% python3 -q
>>> import numpy as np
>>> import numpy.linalg as la
>>> np.set_printoptions(precision=2, suppress=True, linewidth=100)
>>> J = np.loadtxt("run5.csv", delimiter=",")
>>> print(J)
[[37. 10.  7.]
 [10. 72. 14.]
 [ 7. 14. 29.]]
>>> vec = np.ones(3)
>>> for _ in range(3):
...     vec = J @ vec
...     vec /= la.norm(vec)
...     print(round(vec @ J @ vec, 2))
... 
76.53
78.8
79.24
>>> print(vec)
[0.31 0.9  0.31]
>>> print(round(la.eigvalsh(J)[-1], 2))
79.34
>>> A = np.load("out18.npy")
>>> print(A)
[[ 1. -2.  0.]
 [ 0. -3.  3.]
 [ 0.  0. -2.]]
>>> evals, evecs = la.eigh(J)
>>> print(np.abs(evecs[:, -1]))
[0.27 0.92 0.29]
>>> print(np.abs(evecs[:, -1]).round(6).argmax())
1
>>> print(np.unique(evals.round(6) + 0, return_counts=True)[1])
[1 1 1]
>>> print(np.trace(A))
-4.0
>>> print((A + A.T) / 2)
[[ 1.  -1.   0. ]
 [-1.  -3.   1.5]
 [ 0.   1.5 -2. ]]
>>> print(np.allclose(A @ A.T, A.T @ A))
False
>>> out = np.array([[-2, 0, -2], [-1, -1, 0]])
>>> Z = np.kron(out, A)
>>> print(Z.shape)
(6, 9)
>>> print(Z)
[[-2.  4. -0.  0. -0.  0. -2.  4. -0.]
 [-0.  6. -6.  0. -0.  0. -0.  6. -6.]
 [-0. -0.  4.  0.  0. -0. -0. -0.  4.]
 [-1.  2. -0. -1.  2. -0.  0. -0.  0.]
 [-0.  3. -3. -0.  3. -3.  0. -0.  0.]
 [-0. -0.  2. -0. -0.  2.  0.  0. -0.]]
>>> print(round(la.norm(Z, 2), 2), np.round(la.norm(out, 2) * la.norm(A, 2), 2))
13.79 13.79
>>> print(np.einsum("ij,ji->", A, A))
14.0
>>> print(np.einsum("ii->", A))
-4.0
>>> print(round(la.eigvals(A).sum().real, 2))
-4.0
>>> print(np.round(la.det(2 * A), 2), np.round(la.det(A), 2))
48.0 6.0
>>> print(round(la.det(A.T), 2))
6.0
>>> print(round(la.det(A[::-1]), 2))
-6.0
>>> F = np.loadtxt("data.csv", delimiter=",")
>>> print(F)
[[-0.32  0.13  1.8   0.01]
 [ 5.23 -0.05 -0.19 -0.01]
 [ 1.84 -0.01  1.19 -0.03]
 [ 1.54  0.07  0.12 -0.01]
 [-0.5   0.15  0.11  0.01]
 [ 4.27 -0.01 -0.1   0.01]
 [-0.51 -0.04 -0.04 -0.03]
 [ 3.01  0.16 -0.27  0.01]
 [-1.26  0.07 -0.26  0.  ]
 [-1.59  0.04 -0.41  0.05]
 [ 2.59  0.13  0.54  0.  ]
 [-3.29  0.07  0.42 -0.01]
 [-5.37 -0.05  0.3   0.02]
 [-2.77  0.03 -1.02 -0.01]
 [ 2.3   0.12  0.07 -0.01]
 [ 5.76 -0.03  0.21 -0.02]
 [-3.83  0.15 -0.39  0.05]
 [-0.4   0.07  0.47 -0.02]
 [-2.66  0.19 -0.05  0.  ]
 [-1.71 -0.1  -0.42 -0.01]
 [-2.73  0.06  0.48 -0.02]
 [-1.55 -0.12  0.85  0.03]
 [-1.75  0.12  0.43 -0.03]
 [-1.59 -0.08  0.41  0.03]]
>>> idx = F[:, 0] > np.median(F[:, 0])
>>> r0 = F[idx].mean(axis=0) - F[~idx].mean(axis=0)
>>> print(np.argsort(-np.abs(r0).round(6), kind="stable"))
[0 2 1 3]
>>> print(((F - F.mean(axis=0)) @ r0 > 0).astype(int))
[1 1 1 1 0 1 0 1 0 0 1 0 0 0 1 1 0 0 0 0 0 0 0 0]
>>> print(idx.astype(int))
[1 1 1 1 1 1 1 1 0 0 1 0 0 0 1 1 0 1 0 0 0 0 0 0]
>>> print(round(float((((F - F.mean(axis=0)) @ r0 > 0) == idx).mean()), 2))
0.88
>>> cov = np.cov(F, rowvar=False)
>>> print(np.argwhere(np.triu(np.abs(np.corrcoef(F.T)) > 0.8, 1)))
[]
>>> print(cov.shape)
(4, 4)
>>> print(np.argsort(-F.std(axis=0).round(6), kind="stable"))
[0 2 1 3]
>>> print(np.round(la.eigvalsh(cov)[::-1], 2) + 0)
[8.56 0.34 0.01 0.  ]
